In [1]: import numpy as np

In [2]: np.set_printoptions(precision=1, suppress=True, linewidth=120)

In [3]: X = np.load("run1.npy")

In [4]: X
Out[4]: 
array([[ 0.7, -2. , -8.3],
       [ 1. , -1.3, -6. ],
       [ 0.8, -0.4, -2.7],
       [ 0.4, -0.1, -1.3],
       [ 0.1,  0. , -0.6],
       [ 0. ,  0. , -0.1],
       [ 0. ,  0. ,  0.3],
       [ 1.4,  0.2,  2.6],
       [ 3.4,  0.6,  5.1],
       [ 4.4,  0.8,  6.3],
       [ 9.7,  2.3, 12.5],
       [10.5,  2.5, 13.4],
       [12.7,  3.1, 15.9],
       [20.3,  5.5, 24.9],
       [21.8,  6. , 26.6],
       [24.8,  6.9, 30.2],
       [27.3,  7.8, 33.2]])

In [5]: d = np.linalg.norm(X[:, None] - X[None], axis=-1)

In [6]: d.mean(axis=1).argmax()
Out[6]: np.int64(16)

In [7]: (d + 1e9 * np.eye(17)).round(6).argmin(axis=1)
Out[7]: array([ 1,  0,  3,  4,  5,  6,  5,  6,  9,  8, 11, 10, 11, 14, 13, 16, 15])

In [8]: np.linalg.norm(X, axis=1)
Out[8]: array([ 8.6,  6.2,  2.8,  1.4,  0.6,  0.1,  0.3,  3. ,  6.2,  7.7, 16. , 17.2, 20.6, 32.6, 34.9, 39.7, 43.7])

In [9]: idx = X[:, 0] > np.median(X[:, 0])

In [10]: u = X[idx].mean(axis=0) - X[~idx].mean(axis=0)

In [11]: u
Out[11]: array([15.6,  4.7, 21.6])

In [12]: ((X - X.mean(axis=0)) @ u > 0).astype(int)
Out[12]: array([0, 0, 0, 0, 0, 0, 0, 0, 0, 0, 1, 1, 1, 1, 1, 1, 1])

In [13]: U, s, Vt = np.linalg.svd(X)

In [14]: s
Out[14]: array([83.1,  7.9,  1.3])

In [15]: B = U[:, :1] @ np.diag(s[:1]) @ Vt[:1]

In [16]: np.linalg.matrix_rank(X, rtol=0.05)
Out[16]: np.int64(2)

In [17]: round(np.abs(X - B).max(), 1)
Out[17]: np.float64(4.6)

In [18]: def softmax(z):
    ...:     e = np.exp(z - z.max(axis=-1, keepdims=True))
    ...:     return e / e.sum(axis=-1, keepdims=True)
    ...: 

In [19]: np.round(softmax(10 * X[15]), 1) + 0
Out[19]: array([0., 0., 1.])

In [20]: np.round(softmax(X[15] + 5), 1) + 0
Out[20]: array([0., 0., 1.])

In [21]: np.round(softmax(X[15]), 1) + 0
Out[21]: array([0., 0., 1.])

In [22]: S = X @ X.T / np.sqrt(3)

In [23]: softmax(S)[15] @ X
Out[23]: array([27.3,  7.8, 33.2])

In [24]: m1 = np.load("a.npy")

In [25]: m1
Out[25]: 
array([[ 0.3, -0.7, -0.7],
       [-0.7,  0.3, -0.7],
       [-0.7, -0.7,  0.3]])

In [26]: w, vecs = np.linalg.eig(m1)

In [27]: np.sort(np.linalg.eigvals(m1.T))
Out[27]: array([-1.,  1.,  1.])

In [28]: np.prod(w)
Out[28]: np.float64(-1.0)

In [29]: w
Out[29]: array([ 1., -1.,  1.])

In [30]: x0 = np.array([1, 0, 0])

In [31]: rhs = m1 @ x0

In [32]: c, lr = np.zeros(3), 1 / np.linalg.norm(m1, 2) ** 2

In [33]: for i in range(150):
    ...:     c -= lr * m1.T @ (m1 @ c - rhs)
    ...:     if i % 50 == 0: print(i, round(np.linalg.norm(m1 @ c - rhs), 1))
    ...: 
0 0.0
50 0.0
100 0.0

In [34]: c.round(1) + 0
Out[34]: array([1., 0., 0.])

In [35]: C2 = m1.T @ m1

In [36]: np.linalg.matrix_rank(C2)
Out[36]: np.int64(3)

In [37]: np.diag(C2)
Out[37]: array([1., 1., 1.])

In [38]: np.trace(C2), (m1 ** 2).sum()
Out[38]: (np.float64(3.0), np.float64(3.0))

In [39]: np.linalg.svd(m1, compute_uv=False) ** 2
Out[39]: array([1., 1., 1.])

In [40]: np.linalg.eigvalsh(C2)[::-1]
Out[40]: array([1., 1., 1.])
